$ ipython --no-banner

In [1]: import numpy as np

In [2]: from numpy import linalg as LA

In [3]: np.set_printoptions(suppress=True, linewidth=140)

In [4]: E = np.load("x.npy")

In [5]: E
Out[5]: 
array([[ 1, -1,  1,  2, -3, -1],
       [-2,  3,  0, -3, -1,  1],
       [ 2,  1, -3, -3, -2, -1],
       [-1, -1, -3, -1,  3,  3],
       [ 0, -1,  2,  3, -2, -1],
       [ 0, -1, -1, -3, -3, -3]])

In [6]: B = np.array([[5, 0, 1], [0, 3, 0], [0, 0, 5], [2, 0, 3], [0, 5, 0], [4, 0, 2]])

In [7]: E @ B
Out[7]: 
array([[  5, -18,  10],
       [-12,   4,  -9],
       [  0,  -7, -24],
       [  5,  12, -13],
       [  2, -13,  17],
       [-18, -18, -20]])

In [8]: B.T @ E.T
Out[8]: 
array([[  5, -12,   0,   5,   2, -18],
       [-18,   4,  -7,  12, -13, -18],
       [ 10,  -9, -24, -13,  17, -20]])

In [9]: LA.matrix_rank(E @ B)
Out[9]: np.int64(3)

In [10]: J = np.load("block18.npy")

In [11]: J.round(2)
Out[11]: 
array([[ 2.92, -9.2 , -2.61],
       [-3.68, -9.29, -0.44],
       [ 7.9 ,  5.93, -1.55],
       [ 3.89,  9.21,  0.36],
       [ 2.47,  9.65,  0.91],
       [-5.65,  7.59,  3.23],
       [ 8.6 , -3.7 , -3.51],
       [-3.03,  9.15,  2.64],
       [ 2.1 ,  9.72,  1.04],
       [-2.89,  9.21,  2.6 ],
       [-5.45,  7.75,  3.19],
       [-6.02,  7.27,  3.29],
       [ 9.5 ,  0.11, -3.12],
       [-2.91, -9.54, -0.74],
       [-9.35,  1.22,  3.32],
       [ 9.13,  3.29, -2.43],
       [-7.3 ,  5.89,  3.47],
       [-9.44, -1.74,  2.81],
       [ 9.07,  3.47, -2.38],
       [-4.1 , -9.11, -0.27]])

In [12]: # null space of dimension 1

In [13]: Uu, sigma, vt = LA.svd(J)

In [14]: evecs = vt[:(sigma > 1e-8).sum()]

In [15]: rng = np.random.default_rng(25359)

In [16]: vec = J[4] + -2 * J[19] + rng.integers(2) * np.eye(3)[0]

In [17]: vec.round(2)
Out[17]: array([11.68, 27.88,  1.45])

In [18]: np.allclose(evecs.T @ evecs @ vec, vec)
Out[18]: False

In [19]: LA.matrix_rank(np.vstack([J, vec]))
Out[19]: np.int64(3)

In [20]: idx = J[:, 0] > np.median(J[:, 0])

In [21]: r0 = J[idx].mean(axis=0) - J[~idx].mean(axis=0)

In [22]: idx.astype(int)
Out[22]: array([1, 0, 1, 1, 1, 0, 1, 0, 1, 1, 0, 0, 1, 0, 0, 1, 0, 0, 1, 0])

In [23]: np.argsort(-np.abs(r0).round(6), kind="stable")
Out[23]: array([0, 2, 1])

In [24]: (((J - J.mean(axis=0)) @ r0 > 0) == idx).mean()
Out[24]: np.float64(0.95)

In [25]: ((J - J.mean(axis=0)) @ r0 > 0).astype(int)
Out[25]: array([1, 0, 1, 1, 1, 0, 1, 0, 1, 0, 0, 0, 1, 0, 0, 1, 0, 0, 1, 0])

In [26]: vec = np.array([2, 1, 2, -1, -2, 0])

In [27]: rhs = E @ vec

In [28]: rhs
Out[28]: array([  7,   4,   6, -14,   4,   6])

In [29]: np.round(LA.solve(E, rhs), 2) + 0
Out[29]: array([ 2.,  1.,  2., -1., -2.,  0.])

In [30]: r0 = np.array([1, 3, 1])

In [31]: v = np.array([2, 1, 1, 1, 0, 0, 1, 2, 0])

In [32]: mat = r0[:, None] + v[None, :]

In [33]: mat
Out[33]: 
array([[3, 2, 2, 2, 1, 1, 2, 3, 1],
       [5, 4, 4, 4, 3, 3, 4, 5, 3],
       [3, 2, 2, 2, 1, 1, 2, 3, 1]])

In [34]: # rank 2

In [35]: np.abs(np.diag(LA.qr(mat)[1])) > 1e-9
Out[35]: array([ True,  True, False])

In [36]: np.round(mat @ LA.pinv(mat) @ mat, 2)
Out[36]: 
array([[3., 2., 2., 2., 1., 1., 2., 3., 1.],
       [5., 4., 4., 4., 3., 3., 4., 5., 3.],
       [3., 2., 2., 2., 1., 1., 2., 3., 1.]])

In [37]: LA.lstsq(mat[:-1].T, mat[-1])[2]
Out[37]: np.int32(2)

In [38]: np.unique(mat.round(6), axis=0).shape
Out[38]: (2, 9)

In [39]: B = mat / LA.norm(mat, axis=1, keepdims=True)

In [40]: G = B @ B.T

In [41]: G[1].round(2)
Out[41]: array([0.98, 1.  , 0.98])

In [42]: (G - 2 * np.eye(3)).round(6).argmax(axis=1)
Out[42]: array([2, 0, 0])

In [43]: G.round(2)
Out[43]: 
array([[1.  , 0.98, 1.  ],
       [0.98, 1.  , 0.98],
       [1.  , 0.98, 1.  ]])

In [44]: np.argwhere(np.triu(np.abs(G) > 0.95, 1))
Out[44]: 
array([[0, 1],
       [0, 2],
       [1, 2]])

In [45]: round(float(np.degrees(np.arccos(np.clip(G[1, 0], -1, 1)))), 2)
Out[45]: 10.58

In [46]: w, evecs = LA.eigh(G)

In [47]: np.abs(evecs[:, -1]).round(6).argmax()
Out[47]: np.int64(0)

In [48]: np.round(evecs.T @ G @ evecs, 2) + 0
Out[48]: 
array([[0.  , 0.  , 0.  ],
       [0.  , 0.02, 0.  ],
       [0.  , 0.  , 2.98]])

In [49]: np.round(LA.eigvalsh(G @ G), 2) + 0
Out[49]: array([0.  , 0.  , 8.86])

In [50]: w.round(2) + 0
Out[50]: array([0.  , 0.02, 2.98])

In [51]: np.round(LA.eigvalsh(G + 4 * np.eye(3)), 2)
Out[51]: array([4.  , 4.02, 6.98])

In [52]: np.round(LA.svd(G, compute_uv=False), 2) + 0
Out[52]: array([2.98, 0.02, 0.  ])

In [53]: np.unique(w.round(6) + 0, return_counts=True)[1]
Out[53]: array([1, 1, 1])

In [54]: np.round(np.abs(evecs[:, -1]), 2)
Out[54]: array([0.58, 0.58, 0.58])
